$ python -q
>>> import numpy as np
>>> from numpy import linalg as LA
>>> np.set_printoptions(suppress=True, linewidth=200)
>>> m1 = np.load("w.npy")
>>> m1.round(2) + 0
array([[-0.07,  0.18,  0.  , -0.04,  0.52,  0.33,  0.22,  0.03,  0.03,  0.13,  0.29, -0.04,  0.44,  0.17,  0.17,  0.42],
       [ 0.37, -0.19,  0.16, -0.11,  0.23, -0.07,  0.06, -0.07,  0.62, -0.01, -0.15, -0.47,  0.17, -0.01, -0.17, -0.22],
       [ 0.33, -0.16, -0.44,  0.01, -0.14,  0.13,  0.41, -0.16,  0.22,  0.13,  0.01,  0.27, -0.26,  0.41,  0.27, -0.04],
       [ 0.27, -0.26,  0.53, -0.23,  0.09,  0.05,  0.1 , -0.02, -0.27, -0.16, -0.02, -0.13, -0.33, -0.07,  0.5 ,  0.17],
       [-0.23,  0.15,  0.39, -0.02, -0.24,  0.33, -0.21, -0.12,  0.07,  0.43, -0.07, -0.06,  0.09,  0.38,  0.23, -0.38],
       [ 0.27,  0.64,  0.16, -0.38, -0.26, -0.2 , -0.11,  0.02,  0.23, -0.22, -0.02,  0.17,  0.01,  0.18, -0.01,  0.26],
       [-0.37,  0.12, -0.16,  0.02,  0.25, -0.21, -0.23, -0.51,  0.34, -0.09,  0.01,  0.02, -0.2 , -0.21,  0.44,  0.01],
       [-0.1 , -0.18,  0.02, -0.26, -0.29,  0.62, -0.03, -0.36,  0.16, -0.22,  0.18,  0.04, -0.06, -0.25, -0.3 ,  0.19],
       [-0.03,  0.18,  0.16, -0.07, -0.07, -0.09,  0.59, -0.3 , -0.1 ,  0.22, -0.38,  0.2 ,  0.24, -0.41, -0.02, -0.09],
       [ 0.1 ,  0.07,  0.3 ,  0.66, -0.03, -0.04,  0.1 , -0.41, -0.07, -0.39,  0.06,  0.01,  0.07,  0.29, -0.14,  0.04],
       [ 0.1 , -0.44,  0.09,  0.07, -0.14, -0.07, -0.32,  0.06,  0.18, -0.04, -0.22,  0.48,  0.5 , -0.03,  0.22,  0.2 ],
       [-0.23,  0.12,  0.21,  0.35,  0.02,  0.25,  0.19,  0.51,  0.44, -0.08, -0.21,  0.15, -0.32, -0.15,  0.04,  0.12],
       [-0.43, -0.31,  0.2 , -0.16, -0.14, -0.41,  0.22, -0.06,  0.13,  0.23,  0.06, -0.08, -0.12,  0.32, -0.23,  0.41],
       [-0.37, -0.1 , -0.01, -0.34,  0.15,  0.01,  0.23,  0.12, -0.04, -0.6 , -0.11,  0.13,  0.15,  0.29,  0.04, -0.4 ],
       [ 0.  ,  0.04, -0.15, -0.06,  0.26,  0.21, -0.21, -0.15, -0.18,  0.01, -0.76, -0.08, -0.15,  0.24, -0.18,  0.27],
       [-0.13,  0.04, -0.27,  0.11, -0.48,  0.03,  0.13,  0.09, -0.03, -0.19, -0.18, -0.57,  0.26, -0.03,  0.36,  0.2 ]])
>>> x = np.array([2, 1, 2, 0, 1, 0, 0, 1, 1, 1, 3, 3, 3, 2, 2, 1])
>>> np.round(m1.T @ (m1 @ x), 2) + 0
array([2., 1., 2., 0., 1., 0., 0., 1., 1., 1., 3., 3., 3., 2., 2., 1.])
>>> [p for p in range(1, 25) if np.allclose(LA.matrix_power(m1, p), np.eye(16))]
[]
>>> np.round(np.abs(LA.eigvals(m1)), 2)
array([1., 1., 1., 1., 1., 1., 1., 1., 1., 1., 1., 1., 1., 1., 1., 1.])
>>> F = np.load("test13.npy")
>>> F
array([[ 0.76, -0.87, -0.82,  0.73,  0.02, -0.79, -0.35,  1.22],
       [ 1.3 ,  0.4 ,  0.6 , -0.6 ,  1.1 ,  0.2 , -0.8 , -1.  ],
       [-1.8 ,  0.1 , -0.2 ,  1.1 ,  0.3 ,  1.3 ,  0.  ,  0.7 ],
       [ 0.7 ,  0.2 ,  0.6 , -2.  ,  0.  ,  1.1 ,  0.7 ,  1.2 ],
       [-2.5 ,  3.  , -2.1 ,  2.  , -0.3 ,  0.5 ,  0.8 , -0.2 ],
       [-0.3 , -1.2 , -0.9 , -1.2 , -0.6 ,  0.  ,  0.8 , -0.4 ],
       [-0.5 , -0.9 , -0.7 ,  1.5 ,  0.4 ,  0.1 ,  0.9 ,  0.2 ],
       [ 1.  , -0.6 , -0.4 ,  1.1 , -0.1 , -0.9 , -0.4 ,  0.9 ],
       [ 0.4 ,  0.1 ,  1.6 , -1.7 , -1.5 , -0.1 ,  1.9 , -0.6 ],
       [ 0.2 ,  0.4 , -0.7 ,  1.7 ,  0.  ,  0.5 ,  0.1 ,  0.3 ],
       [ 0.1 ,  2.1 ,  0.  , -1.7 ,  1.5 , -1.6 , -0.3 ,  0.1 ],
       [-0.1 , -0.4 , -0.3 ,  1.  ,  0.4 ,  2.8 , -0.6 ,  0.6 ],
       [ 0.1 , -0.5 ,  0.5 ,  0.6 , -0.8 ,  1.6 ,  1.  ,  0.5 ],
       [ 1.5 ,  0.1 , -1.5 , -0.6 , -0.4 ,  0.  , -2.1 , -0.7 ],
       [ 0.  , -0.3 , -0.5 , -1.6 , -0.5 ,  0.5 , -0.8 ,  0.1 ],
       [ 1.6 , -1.4 ,  0.6 ,  0.6 , -0.8 , -0.3 ,  1.  , -0.7 ]])
>>> gram = np.cov(F, rowvar=False)
>>> np.argsort(-F.std(axis=0).round(6), kind="stable")
array([3, 1, 0, 5, 6, 2, 4, 7])
>>> gram.shape
(8, 8)
>>> gram.round(2) + 0
array([[ 1.22, -0.62,  0.42, -0.57, -0.05, -0.37, -0.32, -0.14],
       [-0.62,  1.31, -0.29,  0.  ,  0.3 , -0.12, -0.07, -0.09],
       [ 0.42, -0.29,  0.83, -0.57, -0.09,  0.05,  0.38, -0.04],
       [-0.57,  0.  , -0.57,  1.88,  0.06,  0.33,  0.06,  0.21],
       [-0.05,  0.3 , -0.09,  0.06,  0.54, -0.1 , -0.33,  0.09],
       [-0.37, -0.12,  0.05,  0.33, -0.1 ,  1.11,  0.05,  0.15],
       [-0.32, -0.07,  0.38,  0.06, -0.33,  0.05,  0.96,  0.  ],
       [-0.14, -0.09, -0.04,  0.21,  0.09,  0.15,  0.  ,  0.48]])
>>> np.round(np.corrcoef(F[:, 6], F[:, 4])[0, 1], 2)
np.float64(-0.46)
>>> np.argwhere(np.triu(np.abs(np.corrcoef(F.T)) > 0.8, 1))
array([], shape=(0, 2), dtype=int64)
>>> np.round(np.corrcoef(F.T), 2) + 0
array([[ 1.  , -0.49,  0.42, -0.38, -0.06, -0.32, -0.3 , -0.18],
       [-0.49,  1.  , -0.28,  0.  ,  0.35, -0.1 , -0.06, -0.11],
       [ 0.42, -0.28,  1.  , -0.46, -0.14,  0.05,  0.42, -0.07],
       [-0.38,  0.  , -0.46,  1.  ,  0.06,  0.23,  0.04,  0.22],
       [-0.06,  0.35, -0.14,  0.06,  1.  , -0.12, -0.46,  0.17],
       [-0.32, -0.1 ,  0.05,  0.23, -0.12,  1.  ,  0.05,  0.21],
       [-0.3 , -0.06,  0.42,  0.04, -0.46,  0.05,  1.  ,  0.  ],
       [-0.18, -0.11, -0.07,  0.22,  0.17,  0.21,  0.  ,  1.  ]])
